$ ipython --no-banner

In [1]: import numpy as np

In [2]: np.set_printoptions(precision=2, suppress=True, linewidth=200)

In [3]: E = np.load("sample4.npy")

In [4]: E
Out[4]: 
array([[ 2,  1, -1,  1],
       [ 0, -2,  3,  3],
       [ 2,  1, -1,  1],
       [-1, -3,  3,  0],
       [ 1,  0,  2,  3],
       [-2, -1, -1, -2]])

In [5]: Y = np.c_[E[:, :2] @ np.array([[3, 1], [3, 2]]), np.array([-5, 8, -5, 8, -5, 3])]

In [6]: Y
Out[6]: 
array([[  9,   4,  -5],
       [ -6,  -4,   8],
       [  9,   4,  -5],
       [-12,  -7,   8],
       [  3,   1,  -5],
       [ -9,  -4,   3]])

In [7]: print(np.linalg.matrix_rank(np.c_[E, Y]))
5

In [8]: np.round(np.linalg.norm(Y - E @ np.linalg.lstsq(E, Y)[0], axis=0), 2) + 0
Out[8]: array([0.  , 0.  , 5.11])

In [9]: np.linalg.matrix_rank(Y)
Out[9]: np.int64(3)

In [10]: np.round(np.linalg.lstsq(E, Y[:, 0])[0], 2) + 0
Out[10]: array([3., 3., 0., 0.])

In [11]: mat = np.loadtxt("block13.csv", delimiter=",")

In [12]: mat
Out[12]: 
array([[ -8.36, -21.25,  -2.97],
       [ -7.97, -17.17,   0.35],
       [ -7.56, -17.74,  -0.45],
       [-31.61,   7.36,   2.28],
       [-32.  ,   5.67,   3.58],
       [ -9.01, -17.73,  -2.37],
       [ 30.07,   2.91,  21.58],
       [ -8.95, -18.99,  -2.85],
       [ 29.62,   2.33,  19.72],
       [ -6.77, -17.05,  -1.04],
       [ -8.78, -19.29,  -2.05]])

In [13]: cen = (mat - mat.mean(axis=0)) / mat.std(axis=0)

In [14]: cen.std(axis=0)
Out[14]: array([1., 1., 1.])

In [15]: b = np.linalg.lstsq(np.delete(cen, 2, axis=1), cen[:, 2])[0]

In [16]: np.round(1 - np.var(cen[:, 2] - np.delete(cen, 2, axis=1) @ b), 2)
Out[16]: np.float64(0.99)

In [17]: b
Out[17]: array([0.71, 0.64])

In [18]: cen = mat - mat.mean(axis=0)

In [19]: evecs = np.linalg.svd(cen)[2][:2]

In [20]: Y = cen - cen @ evecs.T @ evecs

In [21]: (cen @ evecs.T).std(axis=0)
Out[21]: array([20.21, 12.08])

In [22]: print(np.round(np.linalg.norm(Y) / np.linalg.norm(cen), 2))
0.03

In [23]: np.diag(evecs.T @ evecs)
Out[23]: array([0.92, 0.82, 0.25])

In [24]: A = np.load("case5.npy")

In [25]: A
Out[25]: 
array([[-2,  2,  0,  3, -2, -1,  1],
       [-1, -2,  2,  0,  0, -2,  1],
       [ 3,  2,  1,  0, -2, -2,  0],
       [-2, -2,  1,  2,  0,  1, -1],
       [-2, -2,  1,  2,  0,  1, -1]])

In [26]: np.linalg.lstsq(A[:-1].T, A[-1])[2]
Out[26]: np.int32(4)

In [27]: np.round(np.trace(np.linalg.pinv(A) @ A), 2)
Out[27]: np.float64(4.0)

In [28]: np.unique(A.round(6), axis=0).shape
Out[28]: (4, 7)

In [29]: Y = np.array([[0, 0, 0],
    ...:     [1, 0, 1],
    ...:     [1, 1, 0],
    ...:     [1, 1, 2],
    ...:     [2, 0, 1],
    ...:     [2, 1, 2],
    ...:     [1, 2, 2]])

In [30]: A @ Y
Out[30]: 
array([[ 0,  4,  6],
       [-3,  2, -4],
       [-5, -1, -4],
       [ 2,  2,  2],
       [ 2,  2,  2]])

In [31]: Y @ A
ValueError: matmul: Input operand 1 has a mismatch in its core dimension 0, with gufunc signature (n?,k),(k,m?)->(n?,m?) (size 5 is different from 3)


In [32]: print(np.einsum("ij->j", A))
[-4 -2  5  7 -4 -3  0]

In [33]: print(Y.T @ A.T)
[[ 0 -3 -5  2  2]
 [ 4  2 -1  2  2]
 [ 6 -4 -4  2  2]]

In [34]: print(np.einsum("ij,ij->i", A, A))
[23 14 22 15 15]

In [35]: np.einsum("ik,kj->ij", A, Y)
Out[35]: 
array([[ 0,  4,  6],
       [-3,  2, -4],
       [-5, -1, -4],
       [ 2,  2,  2],
       [ 2,  2,  2]])

In [36]: rank = np.linalg.matrix_rank(A)

In [37]: rank
Out[37]: np.int64(4)

In [38]: null = np.linalg.svd(A)[2][rank:].T

In [39]: np.allclose(A @ null, 0)
Out[39]: True

In [40]: print([int(np.linalg.matrix_rank(A[:i])) for i in range(1, len(A) + 1)])
[1, 2, 3, 4, 4]

In [41]: np.round(A @ null, 2) + 0
Out[41]: 
array([[0., 0., 0.],
       [0., 0., 0.],
       [0., 0., 0.],
       [0., 0., 0.],
       [0., 0., 0.]])

In [42]: [int(np.linalg.matrix_rank(np.delete(A, i, axis=0))) for i in range(5)]
Out[42]: [3, 3, 3, 4, 4]

In [43]: print(np.linalg.matrix_rank(A.T @ A), np.linalg.matrix_rank(A @ A.T))
4 4

In [44]: A.shape
Out[44]: (5, 7)

In [45]: np.linalg.matrix_rank(A)
Out[45]: np.int64(4)

In [46]: np.round(np.linalg.svd(A, compute_uv=False), 2) + 0
Out[46]: array([6.61, 5.07, 3.71, 2.42, 0.  ])

In [47]: print(A.sum(axis=1))
[ 1 -2  2 -1 -1]

In [48]: print(A.sum(axis=0))
[-4 -2  5  7 -4 -3  0]

In [49]: A.mean(axis=0)
Out[49]: array([-0.8, -0.4,  1. ,  1.4, -0.8, -0.6,  0. ])

In [50]: np.unravel_index(np.abs(A).argmax(), A.shape)
Out[50]: (np.int64(0), np.int64(3))
